$ python3 -q
>>> import numpy as np
>>> from numpy import linalg as LA
>>> np.set_printoptions(precision=2, suppress=True, linewidth=120)
>>> tidy = lambda a: np.round(a, 2) + 0
>>> data = 2 * np.eye(7) + np.ones((7, 7))
>>> data
array([[3., 1., 1., 1., 1., 1., 1.],
       [1., 3., 1., 1., 1., 1., 1.],
       [1., 1., 3., 1., 1., 1., 1.],
       [1., 1., 1., 3., 1., 1., 1.],
       [1., 1., 1., 1., 3., 1., 1.],
       [1., 1., 1., 1., 1., 3., 1.],
       [1., 1., 1., 1., 1., 1., 3.]])
>>> vec = np.array([2, -2, 2, -2, 2, 2, -1])
>>> target = data @ vec
>>> beta, lr = np.zeros(7), 1 / LA.norm(data, 2) ** 2
>>> for i in range(50):
...     beta -= lr * data.T @ (data @ beta - target)
...     if i % 10 == 0: print(i, round(LA.norm(data @ beta - target), 2))
... 
0 9.26
10 5.58
20 3.36
30 2.03
40 1.22
>>> tidy(beta)
array([ 1.88, -1.81,  1.88, -1.81,  1.88,  1.88, -0.89])
>>> u = np.array([0, 2, 0, 2, 0, 0, 0])
>>> A2 = data + np.outer(u, np.eye(7)[2])
>>> A2
array([[3., 1., 1., 1., 1., 1., 1.],
       [1., 3., 3., 1., 1., 1., 1.],
       [1., 1., 3., 1., 1., 1., 1.],
       [1., 1., 3., 3., 1., 1., 1.],
       [1., 1., 1., 1., 3., 1., 1.],
       [1., 1., 1., 1., 1., 3., 1.],
       [1., 1., 1., 1., 1., 1., 3.]])
>>> A = np.arange(32).reshape(8, 4) + -2
>>> A
array([[-2, -1,  0,  1],
       [ 2,  3,  4,  5],
       [ 6,  7,  8,  9],
       [10, 11, 12, 13],
       [14, 15, 16, 17],
       [18, 19, 20, 21],
       [22, 23, 24, 25],
       [26, 27, 28, 29]])
>>> rank = LA.matrix_rank(A)
>>> rank
np.int64(2)
>>> N = LA.svd(A)[2][rank:].T
>>> [int(LA.matrix_rank(A[:, :j + 1])) for j in range(4)]
[1, 2, 2, 2]
>>> np.allclose(A @ N, 0)
True
>>> U, sigma, vt = LA.svd(A)
>>> V = vt[:(sigma > 1e-8).sum()]
>>> rng = np.random.default_rng(214766)
>>> vec = A[6] + -1 * A[5] + rng.integers(2) * np.eye(4)[1]
>>> vec
array([4., 5., 4., 4.])
>>> LA.matrix_rank(np.vstack([A, vec]))
np.int64(3)
>>> tidy(V.T @ V)
array([[ 0.7,  0.4,  0.1, -0.2],
       [ 0.4,  0.3,  0.2,  0.1],
       [ 0.1,  0.2,  0.3,  0.4],
       [-0.2,  0.1,  0.4,  0.7]])
>>> tidy(np.diag(V.T @ V))
array([0.7, 0.3, 0.3, 0.7])
>>> np.allclose(V.T @ V @ vec, vec)
False
>>> vec = np.array([1, 1, -1, 0])
>>> h = np.maximum(A @ vec, 0)
>>> tidy(np.tanh(A @ vec))
array([-1.  ,  0.76,  1.  ,  1.  ,  1.  ,  1.  ,  1.  ,  1.  ])
>>> np.maximum(A @ (3 * vec), 0)
array([ 0,  3, 15, 27, 39, 51, 63, 75])
>>> np.maximum(A @ vec, 0) - np.maximum(-A @ vec, 0)
array([-3,  1,  5,  9, 13, 17, 21, 25])
>>> A * (h > 1e-9)[:, None]
array([[ 0,  0,  0,  0],
       [ 2,  3,  4,  5],
       [ 6,  7,  8,  9],
       [10, 11, 12, 13],
       [14, 15, 16, 17],
       [18, 19, 20, 21],
       [22, 23, 24, 25],
       [26, 27, 28, 29]])
>>> tidy(LA.norm(A) ** 2 / LA.norm(A, 2) ** 2)
np.float64(1.0)
>>> LA.norm(A, axis=1).argmax()
np.int64(7)
>>> A @ A
Traceback (most recent call last):
  File "<python-input-38>", line 1, in <module>
    A @ A
    ~~^~~
ValueError: matmul: Input operand 1 has a mismatch in its core dimension 0, with gufunc signature (n?,k),(k,m?)->(n?,m?) (size 8 is different from 4)
>>> cov = A.T @ A
>>> np.diag(cov)
array([1824, 2024, 2240, 2472])
>>> np.trace(cov), (A ** 2).sum()
(np.int64(8560), np.int64(8560))
>>> tidy(LA.eigvalsh(cov)[::-1])
array([8547.42,   12.58,    0.  ,    0.  ])
>>> tidy(LA.svd(A, compute_uv=False) ** 2)
array([8547.42,   12.58,    0.  ,    0.  ])
>>> LA.matrix_rank(cov)
np.int64(2)
>>> W0 = np.load("x.npy")
>>> W0
array([[0.5, 0.5],
       [0.5, 0.5]])
>>> W0.sum(axis=1)
array([1., 1.])
>>> tidy(np.sort(np.abs(LA.eigvals(W0)))[::-1])
array([1., 0.])
>>> p = np.eye(2)[0]
>>> for _ in range(5):
...     p = p @ W0
...     print(p.round(2))
... 
[0.5 0.5]
[0.5 0.5]
[0.5 0.5]
[0.5 0.5]
[0.5 0.5]
>>> J = np.load("a.npy")
>>> J
array([[0, 0, 0, 1, 0, 0, 0],
       [0, 1, 0, 0, 0, 0, 0],
       [0, 0, 0, 0, 0, 0, 1],
       [1, 0, 0, 0, 0, 0, 0],
       [0, 0, 0, 0, 1, 0, 0],
       [0, 0, 1, 0, 0, 0, 0],
       [0, 0, 0, 0, 0, 1, 0]])
>>> vec = np.array([2, -3, 0, -2, -2, 0, 2])
>>> (J * vec).sum(axis=1)
array([-2, -3,  2,  2, -2,  0,  0])
>>> J @ (2 * vec)
array([-4, -6,  4,  4, -4,  0,  0])
>>> (J @ vec).argmax()
np.int64(2)
>>> U, sigma, vt = LA.svd(A)
>>> tidy(sigma)
array([92.45,  3.55,  0.  ,  0.  ])
>>> A2 = U[:, :2] @ np.diag(sigma[:2]) @ vt[:2]
>>> tidy(LA.norm(A - A2) / LA.norm(A))
np.float64(0.0)
>>> tidy(LA.norm(A - A2, 2)), tidy(sigma[2])
(np.float64(0.0), np.float64(0.0))
>>> vec = np.array([-3, 5, -3, 1, 3, 1, 3])
>>> h = np.maximum(J @ vec, 0)
>>> np.maximum(J @ vec, 0) - np.maximum(-J @ vec, 0)
array([ 1,  5,  3, -3,  3, -3,  1])
>>> J.T @ h
array([0, 5, 0, 1, 3, 1, 3])
>>> J * (h > 1e-9)[:, None]
array([[0, 0, 0, 1, 0, 0, 0],
       [0, 1, 0, 0, 0, 0, 0],
       [0, 0, 0, 0, 0, 0, 1],
       [0, 0, 0, 0, 0, 0, 0],
       [0, 0, 0, 0, 1, 0, 0],
       [0, 0, 0, 0, 0, 0, 0],
       [0, 0, 0, 0, 0, 1, 0]])
>>> np.maximum(J @ (3 * vec), 0)
array([ 3, 15,  9,  0,  9,  0,  3])
>>> h
array([1, 5, 3, 0, 3, 0, 1])
>>> tidy(np.sort(np.abs(LA.eigvals(J))))
array([1., 1., 1., 1., 1., 1., 1.])
>>> np.allclose(J @ J.T, J.T @ J)
True
>>> K = np.abs(np.array([[-2, 3, -2, 0, 3, 2],
...     [-1, -1, -2, 0, -2, 1],
...     [3, -3, 3, -3, -2, 0],
...     [2, 3, -2, 1, -3, 0],
...     [-2, 1, 0, 2, -3, 0],
...     [-3, 3, 1, 1, 1, -2]])) + np.eye(6)
>>> K = K / K.sum(axis=1, keepdims=True)
>>> tidy(K)
array([[0.23, 0.23, 0.15, 0.  , 0.23, 0.15],
       [0.12, 0.25, 0.25, 0.  , 0.25, 0.12],
       [0.2 , 0.2 , 0.27, 0.2 , 0.13, 0.  ],
       [0.17, 0.25, 0.17, 0.17, 0.25, 0.  ],
       [0.22, 0.11, 0.  , 0.22, 0.44, 0.  ],
       [0.25, 0.25, 0.08, 0.08, 0.08, 0.25]])
>>> tidy(LA.matrix_power(K, 2))
array([[0.2 , 0.21, 0.15, 0.09, 0.25, 0.1 ],
       [0.2 , 0.2 , 0.16, 0.12, 0.25, 0.08],
       [0.19, 0.21, 0.19, 0.12, 0.24, 0.06],
       [0.19, 0.2 , 0.16, 0.12, 0.28, 0.06],
       [0.2 , 0.18, 0.1 , 0.14, 0.33, 0.05],
       [0.2 , 0.23, 0.16, 0.07, 0.21, 0.13]])
>>> tidy(np.sort(np.abs(LA.eigvals(K)))[::-1])
array([1.  , 0.33, 0.27, 0.11, 0.11, 0.06])
>>> p = np.eye(6)[0]
>>> for _ in range(5):
...     p = p @ K
...     print(p.round(2))
... 
[0.23 0.23 0.15 0.   0.23 0.15]
[0.2  0.21 0.15 0.09 0.25 0.1 ]
[0.2  0.2  0.15 0.11 0.26 0.08]
[0.2  0.2  0.15 0.11 0.27 0.08]
[0.2  0.2  0.14 0.11 0.27 0.07]
